>>> import numpy as np
>>> import numpy.linalg as la
>>> np.set_printoptions(precision=2, suppress=True, linewidth=160, sign=" ")
>>> A = np.loadtxt("dump.csv", delimiter=",")
>>> A
array([[-0.11,  0.99],
       [ 0.99,  0.11]])
>>> # keeps lengths
>>> [round(float(la.det(A[:i, :i])), 2) + 0 for i in range(1, 3)]
[-0.11, -1.0]
>>> round(float(la.eigvalsh(A).min()), 2)
-1.0
>>> A2 = la.inv(A)
>>> la.det(A) * A2
array([[ 0.11, -0.99],
       [-0.99, -0.11]])
>>> round(la.slogdet(A)[0], 2)
np.float64(-1.0)
>>> A2 = np.array([[2, 6, -4], [0, -3, 6], [-8, -4, 6]])
>>> K = A2 + A2.T
>>> K
array([[  4,   6, -12],
       [  6,  -6,   2],
       [-12,   2,  12]])
>>> # equal to its transpose
>>> np.einsum("ij,ji->", K, K)
np.int64(564)
>>> np.einsum("ii->", K)
np.int64(10)
>>> round(la.det(K[::-1]), 2)
np.float64(160.0)
>>> round(la.eigvals(K).sum().real, 2)
np.float64(10.0)
>>> la.eigvals(K)
array([ 20.79,   0.67, -11.46])
>>> np.poly(K)
array([   1.,  -10., -232.,  160.])
>>> round(float(la.det(K.T)), 2)
-160.0
>>> hat = np.triu(np.array([[-2, 2, -1], [1, 2, 3], [-1, -1, -2]]), 1) + np.eye(3)
>>> A2 = hat @ K @ la.inv(hat)
>>> np.poly(A2)
array([   1.,  -10., -232.,  160.])
>>> A2
array([[  28.,  -64.,  200.],
       [ -30.,   60., -172.],
       [ -12.,   26.,  -78.]])
>>> x0 = np.array([-2, 0, 0])
>>> rhs = K @ x0
>>> rhs
array([ -8, -12,  24])
>>> np.round(la.solve(K, rhs), 2) + 0
array([-2.,  0.,  0.])
>>> np.round(la.solve(K, K[:, 0]), 2) + 0
array([ 1.,  0.,  0.])
>>> la.solve(K, rhs + K[:, 2])
array([-2.,  0.,  1.])
>>> vals, V = la.eig(K)
>>> np.round(K @ V[:, 0] - vals[0] * V[:, 0], 2) + 0
array([ 0.,  0.,  0.])
>>> round(float(np.prod(vals)), 2)
-160.0
>>> vals
array([ 20.79,   0.67, -11.46])
>>> def softmax(z):
...     e = np.exp(z - z.max(axis=-1, keepdims=True))
...     return e / e.sum(axis=-1, keepdims=True)
... 
>>> np.round(softmax(K[0] + 5), 2) + 0
array([ 0.12,  0.88,  0.  ])
>>> np.round(softmax(K[0]), 2) + 0
array([ 0.12,  0.88,  0.  ])
>>> scores = K @ K.T / np.sqrt(3)
>>> softmax(scores).round(6).argmax(axis=1)
array([ 0,  1,  2])
>>> softmax(scores)[0] @ K
array([  4.,   6., -12.])
>>> np.round(softmax(scores + np.triu(np.full(scores.shape, -np.inf), 1)), 2) + 0
array([[ 1.,  0.,  0.],
       [ 0.,  1.,  0.],
       [ 0.,  0.,  1.]])
>>> X = np.loadtxt("arr.csv", delimiter=",")
>>> X
array([[ 0.,  0.,  3.,  0.,  0.],
       [ 0.,  0.,  0.,  0., -1.],
       [-1.,  0.,  0.,  0.,  0.],
       [ 0.,  1.,  0.,  0.,  0.],
       [ 0.,  0.,  0.,  0.,  0.]])
>>> # 2 groups of indices that never mix
>>> Uu, sig, Vh = la.svd(X)
>>> sig
array([ 3.,  1.,  1.,  1.,  0.])
>>> A2 = Uu[:, :4] @ np.diag(sig[:4]) @ Vh[:4]
>>> round(la.norm(X - A2, 2), 2), sig[4]
(np.float64(0.0), np.float64(0.0))
>>> A2
array([[ 0.,  0.,  3.,  0.,  0.],
       [ 0.,  0.,  0.,  0., -1.],
       [-1.,  0.,  0.,  0.,  0.],
       [ 0.,  1.,  0.,  0.,  0.],
       [ 0.,  0.,  0.,  0.,  0.]])
>>> round(float(la.norm(X - A2) / la.norm(X)), 2)
0.0
>>> np.abs(X - A2).max()
np.float64(0.0)
>>> x0 = np.array([-7, -9, -9, -9, 8])
>>> np.einsum("ij,j->i", X, x0)
array([-27.,  -8.,   7.,  -9.,   0.])
>>> np.sign((X @ x0).round(6))
array([-1., -1.,  1., -1.,  0.])
>>> r = la.matrix_rank(X)
>>> r
np.int64(4)
>>> null = la.svd(X)[2][r:].T
>>> null[:, 0] / null[np.abs(null[:, 0]).round(6).argmax(), 0]
array([-0., -0., -0.,  1., -0.])
>>> [int(la.matrix_rank(X[:, :j + 1])) for j in range(5)]
[1, 2, 3, 3, 4]
>>> [int(la.matrix_rank(np.delete(X, i, axis=0))) for i in range(5)]
[3, 3, 3, 3, 4]
>>> [int(la.matrix_rank(X[:i])) for i in range(1, len(X) + 1)]
[1, 2, 3, 4, 4]
>>> la.matrix_rank(X.T @ X), la.matrix_rank(X @ X.T)
(np.int64(4), np.int64(4))
>>> la.cond(X) > 100
np.True_
>>> la.matrix_rank(X, rtol=0.1)
np.int64(4)
>>> round(la.norm(X, 2) / la.norm(X), 2)
np.float64(0.87)
>>> A2 = np.array([[0, 0, 0], [2, 3, 0], [3, 3, 2], [1, 2, 1], [3, 2, 0]])
>>> cent = np.array([[3, 2, 4, 8], [0, 5, 9, 2], [1, 7, 5, 3]])
>>> rng = np.random.default_rng(50)
>>> m1 = A2 @ cent + 0.05 * rng.normal(size=(5, 4))
>>> m1
array([[ 0.02, -0.02,  0.03, -0.07],
       [ 6.08, 18.99, 35.03, 22.04],
       [11.01, 35.01, 48.93, 35.99],
       [ 3.97, 19.  , 26.87, 14.92],
       [ 8.99, 16.01, 29.99, 27.94]])
>>> la.cond(m1) > 100
np.True_
>>> Uu, sig, Vh = la.svd(m1)
>>> np.argmax(sig[:-1] / (sig[1:] + 1e-6)) + 1
np.int64(3)
>>> sig
array([ 101.92,    8.82,    4.42,    0.06])
>>> A2 = Uu[:, :3] @ np.diag(sig[:3]) @ Vh[:3]
>>> A2
array([[-0.02, -0.02,  0.03, -0.05],
       [ 6.07, 18.99, 35.03, 22.04],
       [11.  , 35.01, 48.93, 36.  ],
       [ 3.99, 19.  , 26.87, 14.91],
       [ 9.  , 16.01, 29.99, 27.94]])
>>> round(float(la.norm(m1 - A2, 2)), 2), round(sig[3], 2)
(0.06, np.float64(0.06))
>>> round(float(np.abs(m1 - A2).max()), 2)
0.05
>>> la.matrix_rank(m1, rtol=0.05)
np.int64(2)
>>> T = np.stack([m1, -2 * m1, m1[::-1]])
>>> T.shape
(3, 5, 4)
>>> T.sum(axis=0)
array([[  8.96,  16.04,  29.96,  28.01],
       [ -2.11,   0.01,  -8.16,  -7.12],
       [  0.  ,   0.  ,   0.  ,   0.  ],
       [  2.11,  -0.01,   8.16,   7.12],
       [ -8.96, -16.04, -29.96, -28.01]])
>>> la.matrix_rank(T.reshape(3, -1))
np.int64(2)
>>> la.matrix_rank(T)
array([ 4,  4,  4])
>>> la.norm(T, axis=(1, 2))
array([ 102.4,  204.8,  102.4])
>>> f = np.array([3, 0, -3])
>>> np.cross(m1[3, :3], m1[0, :3])
array([ 1.28,  0.52, -0.56])
>>> np.convolve(m1[3], f)
array([ 11.92,  57.  ,  68.68, -12.23, -80.6 , -44.77])
>>> np.correlate(m1[3], m1[0], "full")
array([-0.28, -1.18, -1.32, -0.49,  0.32,  0.3 ,  0.36])
>>> C2 = m1.T @ m1
>>> np.diag(C2)
array([  254.8 ,  2203.69,  5242.43,  2784.65])
>>> np.round(la.eigvalsh(C2)[::-1], 2) + 0
array([ 10388.31,     77.75,     19.5 ,      0.  ])
>>> np.round(np.trace(C2), 2), np.round((m1 ** 2).sum(), 2)
(np.float64(10485.56), np.float64(10485.56))
>>> np.allclose(C2, C2.T)
True
>>> la.matrix_rank(C2)
np.int64(4)
>>> C2
array([[  254.8 ,   720.42,  1128.14,   840.79],
       [  720.42,  2203.69,  3368.93,  2409.54],
       [ 1128.14,  3368.93,  5242.43,  3772.04],
       [  840.79,  2409.54,  3772.04,  2784.65]])
